% ipython --no-banner

In [1]: import numpy as np

In [2]: from numpy import linalg as LA

In [3]: np.set_printoptions(suppress=True, linewidth=140)

In [4]: rd = lambda a: np.round(a, 2) + 0

In [5]: E = np.loadtxt("test7.csv", delimiter=",")

In [6]: E
Out[6]: 
array([[  0.,   2.,   0.,  -2.],
       [  1.,  -2.,   4.,  -1.],
       [  0.,   2.,   0.,   1.],
       [ -3.,   1., -12.,  -1.]])

In [7]: # column 2 is much longer than the rest

In [8]: np.trace(E)
Out[8]: np.float64(-3.0)

In [9]: rd(LA.matrix_power(E, 3))
Out[9]: 
array([[ -6.,  92., -24.,  22.],
       [ -2., -11.,  -8., -16.],
       [  6.,  -7.,  24.,   4.],
       [-15., 100., -60.,  47.]])

In [10]: rd(np.sort(np.abs(LA.eigvals(E))))
Out[10]: array([0.  , 2.44, 3.51, 3.51])

In [11]: np.allclose(E @ E.T, E.T @ E)
Out[11]: False

In [12]: LA.determinant(E)
---------------------------------------------------------------------------
AttributeError                            Traceback (most recent call last)
Cell In[12], line 1
----> 1 LA.determinant(E)

AttributeError: module 'numpy.linalg' has no attribute 'determinant'

In [13]: E.inv()
---------------------------------------------------------------------------
AttributeError                            Traceback (most recent call last)
Cell In[13], line 1
----> 1 E.inv()

AttributeError: 'numpy.ndarray' object has no attribute 'inv'

In [14]: arr = np.load("run7.npy")

In [15]: arr
Out[15]: 
array([[2, 0],
       [0, 0]])

In [16]: # null space of dimension 1

In [17]: hat = np.triu(np.array([[1, 0], [1, -1]]), 1) + np.eye(2)

In [18]: M2 = hat @ arr @ LA.inv(hat)

In [19]: np.poly(M2)
Out[19]: array([ 1., -2.,  0.])

In [20]: np.trace(M2), np.trace(arr)
Out[20]: (np.float64(2.0), np.int64(2))

In [21]: hat @ arr - arr @ hat
Out[21]: 
array([[0., 0.],
       [0., 0.]])

In [22]: LA.matrix_rank(M2)
Out[22]: np.int64(1)

In [23]: np.allclose(arr[:-1].T @ LA.lstsq(arr[:-1].T, arr[-1])[0], arr[-1])
Out[23]: True

In [24]: rd(arr @ LA.pinv(arr) @ arr)
Out[24]: 
array([[2., 0.],
       [0., 0.]])

In [25]: np.unique(arr.round(6), axis=0).shape
Out[25]: (2, 2)

In [26]: LA.lstsq(arr[:-1].T, arr[-1])[2]
Out[26]: np.int32(1)

In [27]: try:
    ...:     LA.inv(arr)
    ...: except LA.LinAlgError as e:
    ...:     print(repr(e))
    ...: 
LinAlgError('Singular matrix')

In [28]: w, V = LA.eigh(arr)

In [29]: w.sum(), np.trace(arr)
Out[29]: (np.float64(2.0), np.int64(2))

In [30]: np.abs(V[:, -1]).round(6).argmax()
Out[30]: np.int64(0)

In [31]: (w > 1e-8).sum(), (w < -1e-8).sum()
Out[31]: (np.int64(1), np.int64(0))

In [32]: np.abs(V[:, -1])
Out[32]: array([1., 0.])

In [33]: rd(LA.eigvalsh(arr + -2 * np.eye(2)))
Out[33]: array([-2.,  0.])

In [34]: V.T @ V
Out[34]: 
array([[1., 0.],
       [0., 1.]])

In [35]: V.T @ arr @ V
Out[35]: 
array([[0., 0.],
       [0., 2.]])

In [36]: left, sigma, Vt = LA.svd(arr)

In [37]: V = Vt[:(sigma > 1e-8).sum()]

In [38]: rng = np.random.default_rng(32967)

In [39]: x0 = arr[0] + 4 * arr[1] + rng.integers(2) * np.eye(2)[1]

In [40]: x0
Out[40]: array([2., 0.])

In [41]: V.T @ V
Out[41]: 
array([[1., 0.],
       [0., 0.]])

In [42]: LA.matrix_rank(np.vstack([arr, x0]))
Out[42]: np.int64(1)

In [43]: rd(LA.norm(x0 - V.T @ V @ x0))
Out[43]: np.float64(0.0)

In [44]: M = np.loadtxt("x.csv", delimiter=",")

In [45]: M
Out[45]: 
array([[ 0.57, -0.68, -1.  , -0.82],
       [ 0.57, -3.28,  4.9 ,  0.18],
       [ 0.27, -0.76,  0.52, -0.22],
       [-1.14,  2.4 , -0.36,  1.24]])

In [46]: th = np.radians(120)

In [47]: r_ = np.eye(4)

In [48]: r_[2, 2] = r_[0, 0] = np.cos(th)

In [49]: r_[2, 0], r_[0, 2] = -np.sin(th), np.sin(th)

In [50]: rd(r_)
Out[50]: 
array([[-0.5 ,  0.  ,  0.87,  0.  ],
       [ 0.  ,  1.  ,  0.  ,  0.  ],
       [-0.87,  0.  , -0.5 ,  0.  ],
       [ 0.  ,  0.  ,  0.  ,  1.  ]])

In [51]: M2 = M @ r_.T

In [52]: rd(LA.svd(M, compute_uv=False)), rd(LA.svd(M2, compute_uv=False))
Out[52]: (array([6.28, 2.8 , 0.  , 0.  ]), array([6.28, 2.8 , 0.  , 0.  ]))

In [53]: np.allclose(M @ M.T, M2 @ M2.T)
Out[53]: True

In [54]: rd(np.abs(M2 - M).max(axis=0))
Out[54]: array([3.39, 0.  , 7.84, 0.  ])

In [55]: np.allclose(M @ M.T, M.T @ M)
Out[55]: False

In [56]: np.trace(M)
Out[56]: np.float64(-0.95)

In [57]: assert M == M.T
---------------------------------------------------------------------------
ValueError                                Traceback (most recent call last)
Cell In[57], line 1
----> 1 assert M == M.T

ValueError: The truth value of an array with more than one element is ambiguous. Use a.any() or a.all()

In [58]: np.argsort(-LA.norm(M, axis=0).round(6), kind="stable")[:3]
Out[58]: array([2, 1, 3])

In [59]: [round(float(x), 2) for x in LA.svd(M, compute_uv=False)[:3]]
Out[59]: [6.28, 2.8, 0.0]

In [60]: LA.matrix_rank(M, rtol=0.1)
Out[60]: np.int64(2)

In [61]: rd(LA.norm(M, 2) / LA.norm(M))
Out[61]: np.float64(0.91)

In [62]: def softmax(z):
    ...:     e = np.exp(z - z.max(axis=-1, keepdims=True))
    ...:     return e / e.sum(axis=-1, keepdims=True)
    ...: 

In [63]: rd(softmax(M).sum(axis=1))
Out[63]: array([1., 1., 1., 1.])

In [64]: rd(softmax(M[1]))
Out[64]: array([0.01, 0.  , 0.98, 0.01])

In [65]: rd(softmax(10 * M[1]))
Out[65]: array([0., 0., 1., 0.])

In [66]: S = M @ M.T / np.sqrt(4)

In [67]: rd(softmax(S))
Out[67]: 
array([[0.67, 0.06, 0.23, 0.04],
       [0.  , 1.  , 0.  , 0.  ],
       [0.07, 0.81, 0.1 , 0.02],
       [0.  , 0.  , 0.  , 0.99]])

In [68]: rd(softmax(S + np.triu(np.full(S.shape, -np.inf), 1)))
Out[68]: 
array([[1.  , 0.  , 0.  , 0.  ],
       [0.  , 1.  , 0.  , 0.  ],
       [0.07, 0.82, 0.1 , 0.  ],
       [0.  , 0.  , 0.  , 0.99]])

In [69]: left, sigma, Vt = LA.svd(M)

In [70]: rd(sigma)
Out[70]: array([6.28, 2.8 , 0.  , 0.  ])

In [71]: np.argmax(sigma[:-1] / (sigma[1:] + 1e-6)) + 1
Out[71]: np.int64(2)

In [72]: M2 = left[:, :2] @ np.diag(sigma[:2]) @ Vt[:2]

In [73]: rd(LA.norm(M - M2) / LA.norm(M))
Out[73]: np.float64(0.0)

In [74]: rd(M2)
Out[74]: 
array([[ 0.57, -0.68, -1.  , -0.82],
       [ 0.57, -3.28,  4.9 ,  0.18],
       [ 0.27, -0.76,  0.52, -0.22],
       [-1.14,  2.4 , -0.36,  1.24]])

In [75]: th = np.sort(rng.uniform(-2, 2, 17))

In [76]: J = np.c_[th, th ** 2, th ** 3] @ np.array([[5, -2, 9], [9, 7, -4], [0, 6, 3]])

In [77]: rd(J)
Out[77]: 
array([[ 18.05,  -6.4 , -42.62],
       [ 15.46,  -3.85, -37.73],
       [  8.25,   1.49, -24.19],
       [  1.42,   2.94, -10.52],
       [ -0.67,   1.2 ,  -3.5 ],
       [ -0.65,   0.65,  -2.04],
       [ -0.01,   0.  ,  -0.02],
       [  7.42,   3.64,   5.15],
       [  8.14,   4.31,   5.47],
       [  9.18,   5.34,   5.93],
       [ 11.12,   7.46,   6.76],
       [ 11.37,   7.75,   6.87],
       [ 13.8 ,  10.74,   7.91],
       [ 17.22,  15.44,   9.42],
       [ 26.33,  30.4 ,  13.87],
       [ 34.78,  46.87,  18.64],
       [ 36.31,  50.08,  19.58]])

In [78]: Q, V = LA.qr(J[:, :1])[0], LA.qr(J[:, 1:])[0]

In [79]: sigma = LA.svd(Q.T @ V, compute_uv=False)

In [80]: rd(np.degrees(np.arccos(sigma.clip(0, 1))))
Out[80]: array([17.53])

In [81]: rd(LA.norm(Q @ Q.T - V @ V.T, 2))
Out[81]: np.float64(1.0)

In [82]: rd(sigma)
Out[82]: array([0.95])

In [83]: idx = J[:, 1] > np.median(J[:, 1])

In [84]: r0 = J[idx].mean(axis=0) - J[~idx].mean(axis=0)

In [85]: idx.astype(int)
Out[85]: array([0, 0, 0, 0, 0, 0, 0, 0, 0, 1, 1, 1, 1, 1, 1, 1, 1])

In [86]: np.argsort(-np.abs(r0).round(6), kind="stable")
Out[86]: array([2, 1, 0])

In [87]: (((J - J.mean(axis=0)) @ r0 > 0) == idx).mean()
Out[87]: np.float64(1.0)

In [88]: ((J - J.mean(axis=0)) @ r0 > 0).astype(int)
Out[88]: array([0, 0, 0, 0, 0, 0, 0, 0, 0, 1, 1, 1, 1, 1, 1, 1, 1])

In [89]: rd(r0)
Out[89]: array([13.63, 21.32, 23.34])
